>>> import numpy as np
>>> np.set_printoptions(precision=3, suppress=True, linewidth=160, legacy="1.25")
>>> def tidy(a):
...     return np.round(a, 3) + 0
... 
>>> r0 = np.array([-2, 0, 2, -2, -2])
>>> g = np.array([8, 4, -8, 7, 9, -8, 2, 2, -1, 2])
>>> F = r0[:, None] + g[None, :]
>>> print(F)
[[  6   2 -10   5   7 -10   0   0  -3   0]
 [  8   4  -8   7   9  -8   2   2  -1   2]
 [ 10   6  -6   9  11  -6   4   4   1   4]
 [  6   2 -10   5   7 -10   0   0  -3   0]
 [  6   2 -10   5   7 -10   0   0  -3   0]]
>>> rk = np.linalg.matrix_rank(F)
>>> print(rk)
2
>>> ns = np.linalg.svd(F)[2][rk:].T
>>> print(np.linalg.matrix_rank(F.T @ F), np.linalg.matrix_rank(F @ F.T))
2 2
>>> print([int(np.linalg.matrix_rank(np.delete(F, i, axis=0))) for i in range(5)])
[2, 2, 2, 2, 2]
>>> print([int(np.linalg.matrix_rank(F[:i])) for i in range(1, len(F) + 1)])
[1, 2, 2, 2, 2]
>>> out = F[0, 0] * F[1:] - np.outer(F[1:, 0], F[0])
>>> print(out)
[[ 0  8 32  2 -2 32 12 12 18 12]
 [ 0 16 64  4 -4 64 24 24 36 24]
 [ 0  0  0  0  0  0  0  0  0  0]
 [ 0  0  0  0  0  0  0  0  0  0]]
>>> print(np.flatnonzero(~out.round(6).any(axis=1)))
[2 3]
>>> left, sv, Vh = np.linalg.svd(F)
>>> vecs = Vh[:(sv > 1e-8).sum()]
>>> rng = np.random.default_rng(979573)
>>> x0 = F[2] + -3 * F[3] + rng.integers(2) * np.eye(10)[9]
>>> print(x0)
[ -8.   0.  24.  -6. -10.  24.   4.   4.  10.   5.]
>>> print(np.linalg.matrix_rank(np.vstack([F, x0])))
3
>>> print(np.allclose(vecs.T @ vecs @ x0, x0))
False
>>> print(np.linalg.lstsq(F[:-1].T, F[-1])[2])
2
>>> print(np.unique(F.round(6), axis=0).shape)
(3, 10)
>>> print(np.allclose(F[:-1].T @ np.linalg.lstsq(F[:-1].T, F[-1])[0], F[-1]))
True
>>> print(tidy(np.trace(np.linalg.pinv(F) @ F)))
2.0
>>> print(np.abs(np.diag(np.linalg.qr(F)[1])) > 1e-9)
[ True  True False False False]
>>> x0 = np.array([-3, -1, -2, 2, 2, 0, -2, 2, -3, -1])
>>> print(np.linalg.norm(F @ x0) <= np.linalg.norm(F, 2) * np.linalg.norm(x0) + 1e-9)
True
>>> print(np.sign((F @ x0).round(6)))
[1 1 1 1 1]
>>> print(F @ np.ones(10))
[-3. 17. 37. -3. -3.]
>>> print(F @ np.eye(10)[6])
[0. 2. 4. 0. 0.]
>>> M = np.load("arr.npy")
>>> print(M)
[[ 9  9  4 -4  7  0  6 -1  1]
 [10 10  5 -3  8  1  7  0  2]
 [10 10  5 -3  8  1  7  0  2]
 [10 10  5 -3  8  1  7  0  2]
 [11 11  6 -2  9  2  8  1  3]
 [12 12  7 -1 10  3  9  2  4]]
>>> # columns 0 and 1 are equal
>>> left, sv, Vh = np.linalg.svd(M)
>>> vecs = Vh[:(sv > 1e-8).sum()]
>>> x0 = M[5] + 5 * M[1] + rng.integers(2) * np.eye(9)[3]
>>> print(x0)
[ 62.  62.  32. -15.  50.   8.  44.   2.  14.]
>>> print(tidy(np.diag(vecs.T @ vecs)))
[0.288 0.288 0.113 0.429 0.184 0.179 0.149 0.224 0.145]
>>> print(np.allclose(vecs.T @ vecs @ x0, x0))
False
>>> print(tidy(np.linalg.norm(M[1] - M[5])))
6.0
>>> print(tidy(np.linalg.norm(M[1], 1)), tidy(np.linalg.norm(M[1], np.inf)))
46.0 10.0
>>> print(tidy(np.linalg.norm(M, 2)))
48.002
>>> print(np.linalg.norm(M, axis=1).argmax())
5
>>> arr = np.load("w.npy")
>>> print(arr)
[[ 2 -2  0  0  0  0]
 [-1  2  0  0  0  0]
 [ 2  0  0  0  0  0]
 [ 0  0  2 -2  0  0]
 [ 0  0 -1  2  0  0]
 [ 0  0  2  0  0  0]
 [ 0  0  0  0  2 -2]
 [ 0  0  0  0 -1  2]
 [ 0  0  0  0  2  0]]
>>> print(arr[7] @ arr[6])
-6
>>> print(np.linalg.norm(arr, axis=1).argmax())
0
>>> print(tidy(np.linalg.norm(arr) ** 2 / np.linalg.norm(arr, 2) ** 2))
3.512
>>> print(tidy(np.linalg.norm(arr, axis=0)))
[3.    2.828 3.    2.828 3.    2.828]
>>> print(tidy(np.linalg.norm(arr, 2)))
3.811
>>> x0 = np.array([3, 0, 3, 3, 3, 2])
>>> y = arr @ x0
>>> print(tidy(np.linalg.solve(arr.T @ arr, arr.T @ y)))
[3. 0. 3. 3. 3. 2.]
>>> try:
...     np.linalg.solve(arr, y)
... except np.linalg.LinAlgError as e:
...     print(repr(e))
... 
LinAlgError('Last 2 dimensions of the array must be square')
>>> print(tidy(np.linalg.lstsq(arr, y)[0]))
[3. 0. 3. 3. 3. 2.]
>>> print(tidy(np.linalg.pinv(arr) @ arr))
[[1. 0. 0. 0. 0. 0.]
 [0. 1. 0. 0. 0. 0.]
 [0. 0. 1. 0. 0. 0.]
 [0. 0. 0. 1. 0. 0.]
 [0. 0. 0. 0. 1. 0.]
 [0. 0. 0. 0. 0. 1.]]
>>> y = y + 0.1 * rng.normal(size=9)
>>> print(tidy(y))
[ 6.131 -2.855  6.151 -0.165  2.867  6.154  1.927  1.088  6.181]
>>> b, *_ = np.linalg.lstsq(arr, y)
>>> print(tidy(b))
[3.098 0.077 3.035 3.034 3.082 2.102]
>>> print(tidy(np.linalg.norm(y - arr @ b)))
0.288
>>> out = np.c_[arr[:, :4] @ np.array([[0, 3, 3, 3], [3, 3, 4, 1], [5, 5, 0, 0], [0, 1, 0, 5]]), np.array([-5, -2, 1, 1, -8, 5, 5, -6, 9])]
>>> print(out)
[[ -6   0  -2   4  -5]
 [  6   3   5  -1  -2]
 [  0   6   6   6   1]
 [ 10   8   0 -10   1]
 [ -5  -3   0  10  -8]
 [ 10  10   0   0   5]
 [  0   0   0   0   5]
 [  0   0   0   0  -6]
 [  0   0   0   0   9]]
>>> print(tidy(np.linalg.norm(np.linalg.qr(arr)[0].T @ out, axis=0) ** 2 / ((out ** 2).sum(axis=0) + 1e-12)))
[1.  1.  1.  1.  0.7]
>>> print(tidy(np.linalg.lstsq(arr, out[:, 0])[0]))
[0. 3. 5. 0. 0. 0.]
>>> print(tidy(np.linalg.norm(out - arr @ np.linalg.lstsq(arr, out)[0], axis=0)))
[0.    0.    0.    0.    8.863]
>>> print(np.linalg.matrix_rank(out))
5
